% python3 -q
>>> import numpy as np
>>> np.set_printoptions(suppress=True, linewidth=140)
>>> mat = np.loadtxt("case18.csv", delimiter=",")
>>> mat
array([[-12.,   6., -15.,  12.,  -6.,  15.],
       [  3., -12.,   9.,  -3.,  12.,  -9.],
       [-12.,   9.,   6.,  12.,  -9.,  -6.],
       [ 12.,  -6.,  15., -28.,  14., -35.],
       [ -3.,  12.,  -9.,   7., -28.,  21.],
       [ 12.,  -9.,  -6., -28.,  21.,  14.]])
>>> C2 = mat.T @ mat
>>> C2
array([[  594.,  -432.,   270.,  -990.,   720.,  -450.],
       [ -432.,   522.,  -288.,   720.,  -870.,   480.],
       [  270.,  -288.,   684.,  -450.,   480., -1140.],
       [ -990.,   720.,  -450.,  1914., -1392.,   870.],
       [  720.,  -870.,   480., -1392.,  1682.,  -928.],
       [ -450.,   480., -1140.,   870.,  -928.,  2204.]])
>>> np.round(np.linalg.eigvalsh(C2)[::-1], 2)
array([5186.51, 1715.91,  503.13,  136.18,   45.05,   13.21])
>>> np.trace(C2), (mat ** 2).sum()
(np.float64(7600.0), np.float64(7600.0))
>>> np.diag(C2)
array([ 594.,  522.,  684., 1914., 1682., 2204.])
>>> np.linalg.matrix_rank(C2)
np.int64(6)
>>> out = mat / np.sqrt((mat ** 2).mean(axis=1, keepdims=True))
>>> np.round(np.linalg.norm(out, axis=1), 2)
array([2.45, 2.45, 2.45, 2.45, 2.45, 2.45])
>>> np.linalg.matrix_rank(out) == np.linalg.matrix_rank(mat)
np.True_
>>> out = np.linalg.inv(mat)
>>> round(float(np.linalg.slogdet(mat)[0]), 2)
1.0
>>> out = np.array([[0, 0, 0], [1, 1, 1], [0, 2, 1], [1, 0, 1], [1, 1, 0], [2, 2, 2]])
>>> np.vstack([mat, out.T]).shape
(9, 6)
>>> np.linalg.matrix_rank(np.vstack([mat, out.T]))
np.int64(6)
>>> np.einsum("ik,kj->ij", mat, out)
array([[ 42.,   0.,  33.],
       [-21.,   0., -24.],
       [  0.,   0.,  15.],
       [-90., -32., -89.],
       [ 33.,   8.,  52.],
       [ 12.,  28., -15.]])
>>> mat @ out
array([[ 42.,   0.,  33.],
       [-21.,   0., -24.],
       [  0.,   0.,  15.],
       [-90., -32., -89.],
       [ 33.,   8.,  52.],
       [ 12.,  28., -15.]])
>>> x = np.array([0, 1, -2, 2, 0, -1])
>>> target = mat @ x
>>> b, lr = np.zeros(6), 1 / np.linalg.norm(mat, 2) ** 2
>>> for i in range(6):
...     b -= lr * mat.T @ (mat @ b - target)
...     if i % 2 == 0: print(i, round(np.linalg.norm(mat @ b - target), 2))
... 
0 36.06
2 25.66
4 21.72
>>> b.round(2) + 0
array([-0.72,  0.43, -0.21,  1.25, -0.64,  0.  ])
>>> np.round(np.linalg.cond(mat), 2)
np.float64(19.81)
>>> arr = np.array([[3, 4, 5, 6],
...     [7, 8, 9, 10],
...     [11, 12, 13, 14],
...     [15, 16, 17, 18],
...     [19, 20, 21, 22],
...     [23, 24, 25, 26]])
>>> np.argsort(-np.linalg.norm(arr, axis=0).round(6), kind="stable")[:3]
array([3, 2, 1])
>>> [round(float(x), 2) for x in np.linalg.svd(arr, compute_uv=False)[:3]]
[78.68, 2.33, 0.0]
>>> np.linalg.matrix_rank(arr, rtol=0.1)
np.int64(1)
>>> np.linalg.cond(arr) > 100
np.True_
>>> Uu, s, Vh = np.linalg.svd(arr)
>>> s.round(2) + 0
array([78.68,  2.33,  0.  ,  0.  ])
>>> np.argmax(s[:-1] / (s[1:] + 1e-6)) + 1
np.int64(2)
>>> out = Uu[:, :2] @ np.diag(s[:2]) @ Vh[:2]
>>> out.round(2)
array([[ 3.,  4.,  5.,  6.],
       [ 7.,  8.,  9., 10.],
       [11., 12., 13., 14.],
       [15., 16., 17., 18.],
       [19., 20., 21., 22.],
       [23., 24., 25., 26.]])
>>> round(float(np.linalg.norm(arr - out, 2)), 2), np.round(s[2], 2)
(0.0, np.float64(0.0))
>>> W0 = np.load("a.npy")
>>> W0
array([[ -2,   2,   0,  -1,   0],
       [ -3,   1,   1,   1,  -1],
       [ -1,   0,   0,  -1,   1],
       [ -1,   2,   0,  -3,   0],
       [  1,   4,   1,  -2,   0],
       [  1,   3,   0,   0,   0],
       [  1,   2,   2,   2,  -2],
       [  2,   0,   2,   3,  -4],
       [  0,  -1,   1,   5,  -6],
       [  1,   1,   2,   3,  -4],
       [ -1,   1,   2,   4,  -2],
       [  1,   2,   4,   4,   0],
       [  2,   4,   6,   3,   1],
       [  2,   4,   8,   1,   1],
       [  1,   6,  10,   2,   1],
       [ -1,   7,   9,   0,   0],
       [  1,   6,  10,   2,   2],
       [  0,   7,   9,   2,   0],
       [ -2,   9,  10,   1,  -2],
       [ -2,  11,  11,   0,  -1],
       [ -2,  10,   9,   0,  -3],
       [ -4,  10,  10,  -1,  -3],
       [ -3,  11,  10,  -1,  -4],
       [ -5,  11,   9,  -1,  -6],
       [ -7,  13,   8,   1,  -5],
       [ -8,  11,   6,   1,  -6],
       [ -7,   9,   5,  -1,  -8],
       [ -7,   7,   5,  -1,  -6],
       [ -6,   7,   6,  -1,  -8],
       [ -4,   8,   4,   0, -10],
       [ -2,   9,   6,   2, -10]])
>>> hat = W0 @ np.linalg.solve(W0.T @ W0, W0.T)
>>> np.linalg.matrix_rank(np.eye(31) - hat)
np.int64(26)
>>> round(np.trace(hat), 2)
np.float64(5.0)
>>> np.round(hat @ W0[:, 4], 2) + 0
array([  0.,  -1.,   1.,   0.,   0.,   0.,  -2.,  -4.,  -6.,  -4.,  -2.,   0.,   1.,   1.,   1.,   0.,   2.,   0.,  -2.,  -1.,  -3.,  -3.,
        -4.,  -6.,  -5.,  -6.,  -8.,  -6.,  -8., -10., -10.])
>>> np.round(np.linalg.eigvalsh(hat), 2) + 0
array([0., 0., 0., 0., 0., 0., 0., 0., 0., 0., 0., 0., 0., 0., 0., 0., 0., 0., 0., 0., 0., 0., 0., 0., 0., 0., 1., 1., 1., 1., 1.])
